In [1]: import numpy as np

In [2]: from numpy import linalg as LA

In [3]: np.set_printoptions(suppress=True, linewidth=100)

In [4]: F = np.load("m.npy")

In [5]: F
Out[5]: 
array([[-1.29,  0.02,  0.01, -1.28],
       [ 1.07,  0.03, -0.02,  1.1 ],
       [-1.77,  0.  ,  0.02, -1.83],
       [-0.62,  0.01,  0.02, -0.65],
       [ 0.34,  0.02,  0.  ,  0.33],
       [-0.01, -0.02,  0.  , -0.02],
       [ 0.46, -0.02,  0.01,  0.48],
       [ 0.  ,  0.01, -0.02, -0.04],
       [ 0.62, -0.03,  0.01,  0.62],
       [-0.56,  0.03,  0.  , -0.51],
       [-1.17,  0.  , -0.01, -1.21],
       [-1.64,  0.04,  0.02, -1.68],
       [ 0.04,  0.  , -0.02,  0.08],
       [ 0.53,  0.02, -0.04,  0.51],
       [-0.63, -0.02,  0.  , -0.66],
       [-0.78,  0.03,  0.03, -0.76],
       [-0.47,  0.02, -0.01, -0.46]])

In [6]: G = np.cov(F, rowvar=False)

In [7]: G.round(2) + 0
Out[7]: 
array([[ 0.68,  0.  , -0.01,  0.69],
       [ 0.  ,  0.  ,  0.  ,  0.  ],
       [-0.01,  0.  ,  0.  , -0.01],
       [ 0.69,  0.  , -0.01,  0.7 ]])

In [8]: np.round(np.corrcoef(F.T), 2)
Out[8]: 
array([[ 1.  , -0.23, -0.55,  1.  ],
       [-0.23,  1.  , -0.03, -0.22],
       [-0.55, -0.03,  1.  , -0.54],
       [ 1.  , -0.22, -0.54,  1.  ]])

In [9]: np.round(LA.eigvalsh(G)[::-1], 2) + 0
Out[9]: array([1.39, 0.  , 0.  , 0.  ])

In [10]: np.round(F.std(axis=0), 2)
Out[10]: array([0.8 , 0.02, 0.02, 0.81])

In [11]: np.median(F, axis=0)
Out[11]: array([-0.47,  0.01,  0.  , -0.46])

In [12]: np.argsort(-F.std(axis=0).round(6), kind="stable")
Out[12]: array([3, 0, 1, 2])

In [13]: np.argwhere(np.triu(np.abs(np.corrcoef(F.T)) > 0.8, 1))
Out[13]: array([[0, 3]])

In [14]: f, r1 = F[12], F[1]

In [15]: round(f @ f, 2)
Out[15]: np.float64(0.01)

In [16]: round(f @ r1, 2)
Out[16]: np.float64(0.13)

In [17]: pr = (f @ r1) / (f @ f) * f

In [18]: np.round(np.outer(f, r1), 2) + 0
Out[18]: 
array([[ 0.04,  0.  ,  0.  ,  0.04],
       [ 0.  ,  0.  ,  0.  ,  0.  ],
       [-0.02,  0.  ,  0.  , -0.02],
       [ 0.09,  0.  ,  0.  ,  0.09]])

In [19]: round(LA.norm(f + r1) ** 2 + LA.norm(f - r1) ** 2, 2)
Out[19]: np.float64(4.73)

In [20]: cent = F[[14, 3]].astype(float)

In [21]: for _ in range(6):
    ...:     lab = LA.norm(F[:, None] - cent, axis=-1).argmin(axis=1)
    ...:     cent = np.array([F[lab == j].mean(axis=0) for j in range(2)])
    ...: 

In [22]: lab
Out[22]: array([0, 1, 0, 0, 1, 1, 1, 1, 1, 0, 0, 0, 1, 1, 0, 0, 0])

In [23]: cent.round(2) + 0
Out[23]: 
array([[-0.99,  0.01,  0.01, -1.  ],
       [ 0.38,  0.  , -0.01,  0.38]])

In [24]: np.round(cent[1] - cent[0], 2)
Out[24]: array([ 1.37, -0.01, -0.02,  1.39])

In [25]: np.abs(cent[1] - cent[0]).argmax()
Out[25]: np.int64(3)

In [26]: LA.matrix_rank(F, rtol=0.1)
Out[26]: np.int64(1)

In [27]: LA.cond(F) > 100
Out[27]: np.False_

In [28]: round(np.log10(LA.cond(F)))
Out[28]: 2

In [29]: np.round(LA.norm(F, 2) / LA.norm(F), 2)
Out[29]: np.float64(1.0)

In [30]: X = np.array([[-2.18, -0.57, -7.17],
    ...:     [-1.38, 0.57, 3.79],
    ...:     [0.53, -0.05, -2.97],
    ...:     [3.97, 0.31, 3.27],
    ...:     [-1.41, -0.04, -1.72],
    ...:     [-0.06, -0.24, -12.4],
    ...:     [-1.17, -0.08, 0.5],
    ...:     [-0.67, -0.21, 1.71],
    ...:     [2.5, -0.08, 1.96],
    ...:     [3.82, -0.46, -10.32],
    ...:     [-1.31, -0.51, 9.14],
    ...:     [2.93, -0.46, -21.17],
    ...:     [2.57, -0.43, -4.6],
    ...:     [1.77, 0.69, 10.22]])

In [31]: P = X @ LA.solve(X.T @ X, X.T)

In [32]: np.round(LA.eigvalsh(P), 2) + 0
Out[32]: array([0., 0., 0., 0., 0., 0., 0., 0., 0., 0., 0., 1., 1., 1.])

In [33]: LA.matrix_rank(np.eye(14) - P)
Out[33]: np.int64(11)

In [34]: np.allclose(P @ P, P)
Out[34]: True

In [35]: np.trace(P)
Out[35]: np.float64(3.0)

In [36]: other = np.array([[0, 3, 2], [2, 2, 1], [3, 0, 2]])

In [37]: other @ X
---------------------------------------------------------------------------
ValueError                                Traceback (most recent call last)
Cell In[37], line 1
----> 1 other @ X

ValueError: matmul: Input operand 1 has a mismatch in its core dimension 0, with gufunc signature (n?,k),(k,m?)->(n?,m?) (size 14 is different from 3)

In [38]: np.vstack([X, other.T]).shape
Out[38]: (17, 3)

In [39]: LA.matrix_rank(np.vstack([X, other.T]))
Out[39]: np.int64(3)

In [40]: np.round(np.einsum("ij->j", X), 2)
Out[40]: array([  9.91,  -1.56, -29.76])

In [41]: q, Rm = LA.qr(X)

In [42]: q.shape, Rm.shape
Out[42]: ((14, 3), (3, 3))

In [43]: Rm.round(2)
Out[43]: 
array([[  8.21,  -0.07,  -9.62],
       [  0.  ,  -1.48, -18.93],
       [  0.  ,   0.  ,  23.71]])

In [44]: np.round(np.abs(np.diag(Rm)), 2)
Out[44]: array([ 8.21,  1.48, 23.71])

In [45]: np.round(q @ Rm, 2)
Out[45]: 
array([[ -2.18,  -0.57,  -7.17],
       [ -1.38,   0.57,   3.79],
       [  0.53,  -0.05,  -2.97],
       [  3.97,   0.31,   3.27],
       [ -1.41,  -0.04,  -1.72],
       [ -0.06,  -0.24, -12.4 ],
       [ -1.17,  -0.08,   0.5 ],
       [ -0.67,  -0.21,   1.71],
       [  2.5 ,  -0.08,   1.96],
       [  3.82,  -0.46, -10.32],
       [ -1.31,  -0.51,   9.14],
       [  2.93,  -0.46, -21.17],
       [  2.57,  -0.43,  -4.6 ],
       [  1.77,   0.69,  10.22]])

In [46]: np.round(q.T @ q, 2) + 0
Out[46]: 
array([[1., 0., 0.],
       [0., 1., 0.],
       [0., 0., 1.]])

In [47]: left, s, Vh = LA.svd(Rm, full_matrices=False)

In [48]: np.abs(left[:, 0]).round(6).argmax()
Out[48]: np.int64(2)

In [49]: left.shape, s.shape, Vh.shape
Out[49]: ((3, 3), (3,), (3, 3))

In [50]: np.allclose(left * s @ Vh, Rm)
Out[50]: True

In [51]: np.round(s / s[0], 2)
Out[51]: array([1.  , 0.24, 0.04])

In [52]: s.round(2)
Out[52]: array([31.94,  7.8 ,  1.16])

In [53]: cent = X[[8, 0]].astype(float)

In [54]: for _ in range(6):
    ...:     lab = LA.norm(X[:, None] - cent, axis=-1).argmin(axis=1)
    ...:     cent = np.array([X[lab == j].mean(axis=0) for j in range(2)])
    ...: 

In [55]: lab
Out[55]: array([1, 0, 0, 0, 0, 1, 0, 0, 0, 1, 0, 1, 1, 0])

In [56]: np.round(cent[1] - cent[0], 2)
Out[56]: array([  1.1 ,  -0.5 , -14.01])

In [57]: other = np.array([[3, 1], [3, 3], [1, 2], [3, 3], [2, 0]])

In [58]: A = other.T @ other

In [59]: A
Out[59]: 
array([[32, 23],
       [23, 23]])

In [60]: P = np.triu(np.array([[1, -3], [0, 0]]), 1) + np.eye(2)

In [61]: other = P @ A @ LA.inv(P)

In [62]: np.trace(other), np.trace(A)
Out[62]: (np.float64(55.0), np.int64(55))

In [63]: round(LA.det(other), 2)
Out[63]: np.float64(207.0)

In [64]: other
Out[64]: 
array([[ -37., -157.],
       [  23.,   92.]])

In [65]: T = np.stack([A, -1 * A, A[::-1]])

In [66]: (T @ A.T).shape
Out[66]: (3, 2, 2)

In [67]: T.sum(axis=0)
Out[67]: 
array([[23, 23],
       [32, 23]])

In [68]: np.round(LA.norm(T, axis=(1, 2)), 2)
Out[68]: array([51.1, 51.1, 51.1])

In [69]: np.round(LA.det(T), 2)
Out[69]: array([ 207.,  207., -207.])

In [70]: LA.matrix_rank(T)
Out[70]: array([2, 2, 2])

In [71]: np.einsum("bij,cij->bc", T, T)
Out[71]: 
array([[ 2611, -2611,  2530],
       [-2611,  2611, -2530],
       [ 2530, -2530,  2611]])

In [72]: rng = np.random.default_rng(20)

In [73]: other = A + rng.integers(-2, 3, (2, 1)) @ rng.integers(-2, 3, (1, 2))

In [74]: other
Out[74]: 
array([[30, 23],
       [24, 23]])

In [75]: other - A
Out[75]: 
array([[-2,  0],
       [ 1,  0]])

In [76]: np.round(LA.svd(other - A, compute_uv=False), 2)
Out[76]: array([2.24, 0.  ])

In [77]: LA.matrix_rank(other - A, tol=1e-8)
Out[77]: np.int64(1)

In [78]: M = np.array([[-2.0, -3.0, 2.0, -9.0, -5.0],
    ...:     [1.0, 1.0, -8.0, 3.0, 6.0],
    ...:     [0.0, 0.0, 0.0, 2.0, 2.0],
    ...:     [0.0, 0.0, 0.0, 0.0, 2.0],
    ...:     [0.0, 0.0, 3.0, 0.0, 2.0]])

In [79]: other = X + rng.integers(-2, 3, (14, 2)) @ rng.integers(-2, 3, (2, 3))

In [80]: other.round(2)
Out[80]: 
array([[  5.82,   1.43,  -1.17],
       [ -3.38,  -1.43,   1.79],
       [ -1.47,  -2.05,  -4.97],
       [  5.97,  -3.69,   3.27],
       [ -1.41,  -6.04,  -3.72],
       [ -2.06,   3.76, -12.4 ],
       [  0.83,   4.92,   3.5 ],
       [  3.33,   3.79,   5.71],
       [  0.5 ,   0.92,   0.96],
       [  5.82,  -1.46,  -9.32],
       [  2.69,   0.49,  12.14],
       [  6.93,  -2.46, -19.17],
       [  4.57,  -4.43,  -4.6 ],
       [ -0.23,   4.69,  10.22]])

In [81]: LA.matrix_rank(other - X, tol=1e-8)
Out[81]: np.int64(2)

In [82]: np.round(LA.svd(other - X, compute_uv=False), 2) + 0
Out[82]: array([15.76, 12.16,  0.  ])

In [83]: np.round(other - X, 2)
Out[83]: 
array([[ 8.,  2.,  6.],
       [-2., -2., -2.],
       [-2., -2., -2.],
       [ 2., -4.,  0.],
       [ 0., -6., -2.],
       [-2.,  4.,  0.],
       [ 2.,  5.,  3.],
       [ 4.,  4.,  4.],
       [-2.,  1., -1.],
       [ 2., -1.,  1.],
       [ 4.,  1.,  3.],
       [ 4., -2.,  2.],
       [ 2., -4.,  0.],
       [-2.,  4.,  0.]])

In [84]: arr = np.loadtxt("a.csv", delimiter=",")

In [85]: arr
Out[85]: 
array([[ 28.,  20., -30.,  10.],
       [ 20.,  19., -24.,   8.],
       [-30., -24.,  39., -12.],
       [ 10.,   8., -12.,   7.]])

In [86]: Lm = LA.cholesky(arr)

In [87]: np.round(np.diag(Lm) ** 2, 2)
Out[87]: array([28.  ,  4.71,  5.45,  3.15])

In [88]: left, s, Vh = LA.svd(arr)

In [89]: s.round(2)
Out[89]: array([84.,  3.,  3.,  3.])

In [90]: other = left[:, :1] @ np.diag(s[:1]) @ Vh[:1]

In [91]: LA.matrix_rank(other)
Out[91]: np.int64(1)

In [92]: other = LA.inv(arr)

In [93]: other.round(2)
Out[93]: 
array([[ 0.23, -0.08,  0.12, -0.04],
       [-0.08,  0.27,  0.1 , -0.03],
       [ 0.12,  0.1 ,  0.19,  0.05],
       [-0.04, -0.03,  0.05,  0.32]])

In [94]: np.round(LA.slogdet(arr)[0], 2)
Out[94]: np.float64(1.0)

In [95]: np.round(LA.det(arr) * other, 2)
Out[95]: 
array([[ 531., -180.,  270.,  -90.],
       [-180.,  612.,  216.,  -72.],
       [ 270.,  216.,  432.,  108.],
       [ -90.,  -72.,  108.,  720.]])

In [96]: np.round(arr @ other, 2) + 0
Out[96]: 
array([[1., 0., 0., 0.],
       [0., 1., 0., 0.],
       [0., 0., 1., 0.],
       [0., 0., 0., 1.]])

In [97]: np.round(LA.cond(arr), 2)
Out[97]: np.float64(28.0)

In [98]: x = np.ones(4)

In [99]: for _ in range(3):
    ...:     x = other @ x
    ...:     x /= LA.norm(x)
    ...:     print(round(x @ other @ x, 2))
    ...: 
0.33
0.33
0.33

In [100]: x.round(2)
Out[100]: array([0.36, 0.39, 0.71, 0.46])

In [101]: W0 = np.load("layer16.npy")

In [102]: W0
Out[102]: 
array([[ 2, -5, -5, -4],
       [ 0,  3,  1,  0],
       [ 0,  0, -3, -1],
       [ 0,  0,  0, -2]])

In [103]: np.poly(W0)
Out[103]: array([  1.,   0., -13.,   0.,  36.])

In [104]: np.round(LA.eigvals(W0), 2)
Out[104]: array([ 2.,  3., -3., -2.])

In [105]: np.einsum("ii->", W0)
Out[105]: np.int64(0)

In [106]: np.round(LA.det(W0.T), 2)
Out[106]: np.float64(36.0)

In [107]: np.einsum("ij,ji->", W0, W0)
Out[107]: np.int64(26)

In [108]: np.round(LA.det(2 * W0), 2), round(LA.det(W0), 2)
Out[108]: (np.float64(576.0), np.float64(36.0))

In [109]: q = W0.astype(float).copy()

In [110]: for j in range(4):
     ...:     q[:, j] -= q[:, :j] @ (q[:, :j].T @ q[:, j])
     ...:     q[:, j] /= LA.norm(q[:, j])
     ...: 

In [111]: q.T @ q
Out[111]: 
array([[1., 0., 0., 0.],
       [0., 1., 0., 0.],
       [0., 0., 1., 0.],
       [0., 0., 0., 1.]])

In [112]: q
Out[112]: 
array([[ 1.,  0.,  0.,  0.],
       [ 0.,  1.,  0.,  0.],
       [ 0.,  0., -1.,  0.],
       [ 0.,  0.,  0., -1.]])

In [113]: [round(float(LA.det(q[:i, :i])), 2) + 0 for i in range(1, 5)]
Out[113]: [1.0, 1.0, -1.0, 1.0]

In [114]: np.all(LA.eigvalsh(q) > 0)
Out[114]: np.False_

In [115]: f = np.array([3, 2, 4, 4])

In [116]: other = W0 + np.outer(f, np.eye(4)[0])

In [117]: other
Out[117]: 
array([[ 5., -5., -5., -4.],
       [ 2.,  3.,  1.,  0.],
       [ 4.,  0., -3., -1.],
       [ 4.,  0.,  0., -2.]])

In [118]: K = np.load("w.npy")

In [119]: K
Out[119]: 
array([[-3, -1,  2,  2, -2],
       [ 1, -3,  1,  1, -3],
       [ 1, -3,  1,  1, -3],
       [-3,  2, -2,  0, -2],
       [ 0,  3, -3,  1, -3]])

In [120]: left, s, Vh = LA.svd(K)

In [121]: vecs = Vh[:(s > 1e-8).sum()]

In [122]: x = K[2] + 4 * K[0] + rng.integers(2) * np.eye(5)[1]

In [123]: x
Out[123]: array([-11.,  -6.,   9.,   9., -11.])

In [124]: np.allclose(vecs.T @ vecs @ x, x)
Out[124]: False

In [125]: np.round(np.diag(vecs.T @ vecs), 2)
Out[125]: array([0.98, 0.82, 0.64, 0.68, 0.87])

In [126]: LA.matrix_rank(np.vstack([K, x]))
Out[126]: np.int64(5)

In [127]: round(float(LA.norm(x - vecs.T @ vecs @ x)), 2)
Out[127]: 0.42

In [128]: np.round(vecs.T @ vecs, 2)
Out[128]: 
array([[ 0.98, -0.05, -0.07,  0.07,  0.05],
       [-0.05,  0.82, -0.25,  0.24,  0.15],
       [-0.07, -0.25,  0.64,  0.34,  0.22],
       [ 0.07,  0.24,  0.34,  0.68, -0.21],
       [ 0.05,  0.15,  0.22, -0.21,  0.87]])

In [129]: x = np.ones(4)

In [130]: for _ in range(7):
     ...:     x = arr @ x
     ...:     x /= LA.norm(x)
     ...:     print(round(x @ arr @ x, 2))
     ...: 
82.78
84.0
84.0
84.0
84.0
84.0
84.0

In [131]: x.round(2)
Out[131]: array([ 0.56,  0.44, -0.67,  0.22])

In [132]: np.allclose(K[:-1].T @ LA.lstsq(K[:-1].T, K[-1])[0], K[-1])
Out[132]: False

In [133]: np.unique(K.round(6), axis=0).shape
Out[133]: (4, 5)

In [134]: left, s, Vh = LA.svd(K)

In [135]: np.argmax(s[:-1] / (s[1:] + 1e-6)) + 1
Out[135]: np.int64(4)

In [136]: other = left[:, :4] @ np.diag(s[:4]) @ Vh[:4]

In [137]: LA.matrix_rank(K, rtol=0.05)
Out[137]: np.int64(4)

In [138]: round(float(np.abs(K - other).max()), 2)
Out[138]: 0.0

In [139]: np.round(LA.norm(K - other) / LA.norm(K), 2)
Out[139]: np.float64(0.0)

In [140]: round(float(LA.norm(K - other, 2)), 2), np.round(s[4], 2)
Out[140]: (0.0, np.float64(0.0))

In [141]: LA.matrix_rank(other)
Out[141]: np.int64(4)
